>>> import numpy as np
>>> np.set_printoptions(precision=3, suppress=True, linewidth=120, floatmode="fixed")
>>> X = np.load("run8.npy")
>>> X
array([[-12, -15,   0,  -6,  -9, -15,  -6],
       [-12, -15,   0,  -6,  -9, -15,  -6],
       [  0,   0,   0,   0,   0,   0,   0],
       [ 16,  20,   0,   8,  12,  20,   8],
       [  4,   5,   0,   2,   3,   5,   2],
       [-12, -15,   0,  -6,  -9, -15,  -6],
       [-20, -25,   0, -10, -15, -25, -10],
       [ -4,  -5,   0,  -2,  -3,  -5,  -2],
       [-16, -20,   0,  -8, -12, -20,  -8],
       [  0,   0,   0,   0,   0,   0,   0],
       [ 20,  25,   0,  10,  15,  25,  10],
       [-12, -15,   0,  -6,  -9, -15,  -6],
       [  0,   0,   0,   0,   0,   0,   0],
       [ -4,  -5,   0,  -2,  -3,  -5,  -2],
       [-16, -20,   0,  -8, -12, -20,  -8],
       [  4,   5,   0,   2,   3,   5,   2]])
>>> t = np.radians(90)
>>> R = np.eye(7)
>>> R[2, 2] = R[1, 1] = np.cos(t)
>>> R[2, 1], R[1, 2] = -np.sin(t), np.sin(t)
>>> R.round(3) + 0
array([[ 1.000,  0.000,  0.000,  0.000,  0.000,  0.000,  0.000],
       [ 0.000,  0.000,  1.000,  0.000,  0.000,  0.000,  0.000],
       [ 0.000, -1.000,  0.000,  0.000,  0.000,  0.000,  0.000],
       [ 0.000,  0.000,  0.000,  1.000,  0.000,  0.000,  0.000],
       [ 0.000,  0.000,  0.000,  0.000,  1.000,  0.000,  0.000],
       [ 0.000,  0.000,  0.000,  0.000,  0.000,  1.000,  0.000],
       [ 0.000,  0.000,  0.000,  0.000,  0.000,  0.000,  1.000]])
>>> other = X @ R.T
>>> np.abs(other - X).max(axis=0)
array([ 0.000, 25.000, 25.000,  0.000,  0.000,  0.000,  0.000])
>>> other.round(3) + 0
array([[-12.000,   0.000,  15.000,  -6.000,  -9.000, -15.000,  -6.000],
       [-12.000,   0.000,  15.000,  -6.000,  -9.000, -15.000,  -6.000],
       [  0.000,   0.000,   0.000,   0.000,   0.000,   0.000,   0.000],
       [ 16.000,   0.000, -20.000,   8.000,  12.000,  20.000,   8.000],
       [  4.000,   0.000,  -5.000,   2.000,   3.000,   5.000,   2.000],
       [-12.000,   0.000,  15.000,  -6.000,  -9.000, -15.000,  -6.000],
       [-20.000,   0.000,  25.000, -10.000, -15.000, -25.000, -10.000],
       [ -4.000,   0.000,   5.000,  -2.000,  -3.000,  -5.000,  -2.000],
       [-16.000,   0.000,  20.000,  -8.000, -12.000, -20.000,  -8.000],
       [  0.000,   0.000,   0.000,   0.000,   0.000,   0.000,   0.000],
       [ 20.000,   0.000, -25.000,  10.000,  15.000,  25.000,  10.000],
       [-12.000,   0.000,  15.000,  -6.000,  -9.000, -15.000,  -6.000],
       [  0.000,   0.000,   0.000,   0.000,   0.000,   0.000,   0.000],
       [ -4.000,   0.000,   5.000,  -2.000,  -3.000,  -5.000,  -2.000],
       [-16.000,   0.000,  20.000,  -8.000, -12.000, -20.000,  -8.000],
       [  4.000,   0.000,  -5.000,   2.000,   3.000,   5.000,   2.000]])
>>> np.allclose(X @ X.T, other @ other.T)
True
>>> rk = np.linalg.matrix_rank(X)
>>> rk
np.int64(1)
>>> N = np.linalg.svd(X)[2][rk:].T
>>> N.shape
(7, 6)
>>> [int(np.linalg.matrix_rank(np.delete(X, i, axis=0))) for i in range(16)]
[1, 1, 1, 1, 1, 1, 1, 1, 1, 1, 1, 1, 1, 1, 1, 1]
>>> np.allclose(X @ N, 0)
True
>>> [int(np.linalg.matrix_rank(X[:, :j + 1])) for j in range(7)]
[1, 1, 1, 1, 1, 1, 1]
>>> [int(np.linalg.matrix_rank(X[:i])) for i in range(1, len(X) + 1)]
[1, 1, 1, 1, 1, 1, 1, 1, 1, 1, 1, 1, 1, 1, 1, 1]
>>> np.linalg.matrix_rank(X.T @ X), np.linalg.matrix_rank(X @ X.T)
(np.int64(1), np.int64(1))
>>> left, sig, Vt = np.linalg.svd(X)
>>> V = Vt[:(sig > 1e-8).sum()]
>>> rng = np.random.default_rng(355429)
>>> x0 = X[10] + 4 * X[1] + rng.integers(2) * np.eye(7)[0]
>>> x0
array([-27.000, -35.000,   0.000, -14.000, -21.000, -35.000, -14.000])
>>> np.diag(V.T @ V)
array([0.193, 0.301, 0.000, 0.048, 0.108, 0.301, 0.048])
>>> V.T @ V
array([[0.193, 0.241, 0.000, 0.096, 0.145, 0.241, 0.096],
       [0.241, 0.301, 0.000, 0.120, 0.181, 0.301, 0.120],
       [0.000, 0.000, 0.000, 0.000, 0.000, 0.000, 0.000],
       [0.096, 0.120, 0.000, 0.048, 0.072, 0.120, 0.048],
       [0.145, 0.181, 0.000, 0.072, 0.108, 0.181, 0.072],
       [0.241, 0.301, 0.000, 0.120, 0.181, 0.301, 0.120],
       [0.096, 0.120, 0.000, 0.048, 0.072, 0.120, 0.048]])
>>> x0 = np.array([4, -5, 0, -7, -7, -3, -6])
>>> a = np.maximum(X @ x0, 0)
>>> np.flatnonzero(a > 1e-9)
array([ 0,  1,  5,  6,  7,  8, 11, 13, 14])
>>> np.tanh(X @ x0)
array([ 1.000,  1.000,  0.000, -1.000, -1.000,  1.000,  1.000,  1.000,  1.000,  0.000, -1.000,  1.000,  0.000,  1.000,
        1.000, -1.000])
>>> X * (a > 1e-9)[:, None]
array([[-12, -15,   0,  -6,  -9, -15,  -6],
       [-12, -15,   0,  -6,  -9, -15,  -6],
       [  0,   0,   0,   0,   0,   0,   0],
       [  0,   0,   0,   0,   0,   0,   0],
       [  0,   0,   0,   0,   0,   0,   0],
       [-12, -15,   0,  -6,  -9, -15,  -6],
       [-20, -25,   0, -10, -15, -25, -10],
       [ -4,  -5,   0,  -2,  -3,  -5,  -2],
       [-16, -20,   0,  -8, -12, -20,  -8],
       [  0,   0,   0,   0,   0,   0,   0],
       [  0,   0,   0,   0,   0,   0,   0],
       [-12, -15,   0,  -6,  -9, -15,  -6],
       [  0,   0,   0,   0,   0,   0,   0],
       [ -4,  -5,   0,  -2,  -3,  -5,  -2],
       [-16, -20,   0,  -8, -12, -20,  -8],
       [  0,   0,   0,   0,   0,   0,   0]])
>>> np.maximum(X @ x0, 0) - np.maximum(-X @ x0, 0)
array([ 213,  213,    0, -284,  -71,  213,  355,   71,  284,    0, -355,  213,    0,   71,  284,  -71])
>>> round(np.linalg.norm(X, 2) / np.linalg.norm(X), 3)
np.float64(1.0)
>>> mat = np.load("arr.npy")
>>> mat
array([[-2,  0,  0,  0,  0,  0,  0,  0,  0,  0,  0,  0,  0,  0],
       [-3, -3,  0,  0,  0,  0,  0,  0,  0,  0,  0,  0,  0,  0],
       [-2,  4,  3,  0,  0,  0,  0,  0,  0,  0,  0,  0,  0,  0],
       [-5,  4,  3,  1,  0,  0,  0,  0,  0,  0,  0,  0,  0,  0],
       [ 2, -4, -4, -2, -2,  0,  0,  0,  0,  0,  0,  0,  0,  0],
       [ 0, -4, -5,  5, -5,  1,  0,  0,  0,  0,  0,  0,  0,  0],
       [ 4,  1, -3,  5, -2,  1,  1,  0,  0,  0,  0,  0,  0,  0],
       [ 2,  2, -2, -1, -5, -2, -5, -2,  0,  0,  0,  0,  0,  0],
       [ 1,  2, -2,  3,  0, -4,  5,  3, -4,  0,  0,  0,  0,  0],
       [-1, -2, -1, -1,  3,  2,  1, -4, -3, -5,  0,  0,  0,  0],
       [-2, -3, -1,  2,  5,  4, -4,  2,  2, -4,  0,  0,  0,  0],
       [-5,  4, -1,  1,  2,  4, -1, -1,  3,  1,  3,  5,  0,  0],
       [ 5,  2,  2, -3,  4, -3, -3,  4,  2,  4,  2, -1,  4,  0],
       [-2,  5,  2, -5, -4,  4, -4,  3,  3, -1, -2,  1, -3,  1]])
>>> # triangular
>>> np.allclose(mat @ mat.T, mat.T @ mat)
False
>>> round(float(np.abs(np.linalg.eigvals(mat)).max()), 3)
5.0
>>> np.trace(mat)
np.int64(-2)
>>> other = mat / np.sqrt((mat ** 2).mean(axis=1, keepdims=True))
>>> other[0]
array([-3.742,  0.000,  0.000,  0.000,  0.000,  0.000,  0.000,  0.000,  0.000,  0.000,  0.000,  0.000,  0.000,  0.000])
>>> left, sig, Vt = np.linalg.svd(mat)
>>> np.argmax(sig[:-1] / (sig[1:] + 1e-6)) + 1
np.int64(13)
>>> other = left[:, :13] @ np.diag(sig[:13]) @ Vt[:13]
>>> np.linalg.matrix_rank(mat, rtol=0.05)
np.int64(10)
>>> round(float(np.linalg.norm(mat - other) / np.linalg.norm(mat)), 3)
0.0
>>> round(float(np.abs(mat - other).max()), 3)
0.0
>>> rk = np.linalg.matrix_rank(mat)
>>> rk
np.int64(13)
>>> N = np.linalg.svd(mat)[2][rk:].T
>>> np.linalg.matrix_rank(mat.T @ mat), np.linalg.matrix_rank(mat @ mat.T)
(np.int64(13), np.int64(13))
>>> [int(np.linalg.matrix_rank(mat[:i])) for i in range(1, len(mat) + 1)]
[1, 2, 3, 4, 5, 6, 7, 8, 9, 10, 10, 11, 12, 13]
>>> t = np.sort(rng.uniform(-2, 2, 27))
>>> feats = np.c_[t, t ** 2, t ** 3] @ np.array([[4, 1, 5, 0, 3, -5, 1],
...     [-1, -1, 3, 2, 3, -4, 1],
...     [1, -4, 2, 4, -5, 4, 0]])
>>> feats
array([[-13.733,  13.446,  -9.006, -12.386,  25.426, -20.392,   1.060],
       [-11.028,   8.766,  -7.092,  -8.103,  17.417, -13.540,   0.664],
       [ -9.201,   5.961,  -5.896,  -5.556,  12.450,  -9.299,   0.406],
       [ -8.788,   5.376,  -5.637,  -5.026,  11.389,  -8.396,   0.349],
       [ -8.474,   4.944,  -5.443,  -4.637,  10.600,  -7.725,   0.307],
       [ -6.869,   2.932,  -4.491,  -2.831,   6.827,  -4.531,   0.101],
       [ -6.031,   2.031,  -4.017,  -2.027,   5.062,  -3.051,   0.003],
       [ -5.488,   1.512,  -3.718,  -1.566,   4.010,  -2.178,  -0.055],
       [ -2.785,  -0.156,  -2.243,  -0.090,   0.186,   0.812,  -0.245],
       [ -1.709,  -0.305,  -1.570,   0.070,  -0.435,   1.102,  -0.235],
       [ -1.384,  -0.289,  -1.335,   0.073,  -0.492,   1.051,  -0.215],
       [ -0.459,  -0.118,  -0.522,   0.019,  -0.290,   0.501,  -0.099],
       [  0.410,   0.089,   0.560,   0.027,   0.342,  -0.564,   0.116],
       [  1.765,  -0.168,   3.226,   0.860,   1.555,  -2.822,   0.692],
       [  1.898,  -0.269,   3.559,   1.031,   1.639,  -3.037,   0.763],
       [  2.201,  -0.561,   4.359,   1.490,   1.782,  -3.497,   0.929],
       [  2.250,  -0.617,   4.495,   1.574,   1.798,  -3.567,   0.957],
       [  2.655,  -1.165,   5.661,   2.356,   1.855,  -4.090,   1.191],
       [  3.556,  -2.910,   8.509,   4.642,   1.455,  -4.843,   1.732],
       [  3.965,  -3.911,   9.883,   5.890,   1.041,  -4.993,   1.979],
       [  4.069,  -4.181,  10.235,   6.223,   0.915,  -5.012,   2.041],
       [  4.321,  -4.866,  11.101,   7.058,   0.576,  -5.030,   2.192],
       [  5.080,  -7.128,  13.749,   9.763,  -0.705,  -4.851,   2.636],
       [  5.815,  -9.545,  16.347,  12.595,  -2.260,  -4.388,   3.050],
       [  6.630, -12.424,  19.243,  15.915,  -4.278,  -3.598,   3.491],
       [  7.645, -16.221,  22.843,  20.236,  -7.126,  -2.288,   4.015],
       [ 11.619, -32.387,  36.698,  38.227, -20.582,   5.153,   5.840]])
>>> # rows and columns are dependent
>>> np.unique(X.round(6), axis=0).shape
(8, 7)
>>> np.linalg.lstsq(X[:-1].T, X[-1])[2]
np.int32(1)
>>> X @ np.linalg.pinv(X) @ X
array([[-12.000, -15.000,   0.000,  -6.000,  -9.000, -15.000,  -6.000],
       [-12.000, -15.000,   0.000,  -6.000,  -9.000, -15.000,  -6.000],
       [  0.000,   0.000,   0.000,   0.000,   0.000,   0.000,   0.000],
       [ 16.000,  20.000,   0.000,   8.000,  12.000,  20.000,   8.000],
       [  4.000,   5.000,   0.000,   2.000,   3.000,   5.000,   2.000],
       [-12.000, -15.000,   0.000,  -6.000,  -9.000, -15.000,  -6.000],
       [-20.000, -25.000,   0.000, -10.000, -15.000, -25.000, -10.000],
       [ -4.000,  -5.000,   0.000,  -2.000,  -3.000,  -5.000,  -2.000],
       [-16.000, -20.000,   0.000,  -8.000, -12.000, -20.000,  -8.000],
       [  0.000,   0.000,   0.000,   0.000,   0.000,   0.000,   0.000],
       [ 20.000,  25.000,   0.000,  10.000,  15.000,  25.000,  10.000],
       [-12.000, -15.000,   0.000,  -6.000,  -9.000, -15.000,  -6.000],
       [  0.000,   0.000,   0.000,   0.000,   0.000,   0.000,   0.000],
       [ -4.000,  -5.000,   0.000,  -2.000,  -3.000,  -5.000,  -2.000],
       [-16.000, -20.000,   0.000,  -8.000, -12.000, -20.000,  -8.000],
       [  4.000,   5.000,   0.000,   2.000,   3.000,   5.000,   2.000]])
>>> np.allclose(X[:-1].T @ np.linalg.lstsq(X[:-1].T, X[-1])[0], X[-1])
True
>>> round(float(np.trace(np.linalg.pinv(X) @ X)), 3)
1.0
